>>> import numpy as np
>>> np.set_printoptions(suppress=True, linewidth=140)
>>> E = np.loadtxt("run8.csv", delimiter=",")
>>> E
array([[-5., -8.,  6.],
       [ 6., -5., -8.],
       [-8.,  6., -5.]])
>>> print(np.round(np.linalg.matrix_power(E, 2), 2))
[[-71. 116.   4.]
 [  4. -71. 116.]
 [116.   4. -71.]]
>>> assert E == E.T
Traceback (most recent call last):
  File "<python-input-5>", line 1, in <module>
    assert E == E.T
           ^^^^^^^^
ValueError: The truth value of an array with more than one element is ambiguous. Use a.any() or a.all()
>>> E.inv()
Traceback (most recent call last):
  File "<python-input-6>", line 1, in <module>
    E.inv()
    ^^^^^
AttributeError: 'numpy.ndarray' object has no attribute 'inv'
>>> round(float(np.abs(np.linalg.eigvals(E)).max()), 2)
12.77
>>> np.round(np.sort(np.abs(np.linalg.eigvals(E))), 2)
array([ 7.  , 12.77, 12.77])
>>> np.trace(E)
np.float64(-15.0)
>>> mat = np.loadtxt("w.csv", delimiter=",")
>>> mat
array([[-4.,  0.,  0.,  0.],
       [-4., -1.,  0.,  0.],
       [ 5., -4., -1.,  0.],
       [ 5., -4.,  4.,  0.]])
>>> G = mat.T @ mat
>>> np.diag(G)
array([82., 33., 17.,  0.])
>>> print(np.round(np.linalg.svd(mat, compute_uv=False) ** 2, 2))
[105.09  17.     9.91   0.  ]
>>> print(G)
[[ 82. -36.  15.   0.]
 [-36.  33. -12.   0.]
 [ 15. -12.  17.   0.]
 [  0.   0.   0.   0.]]
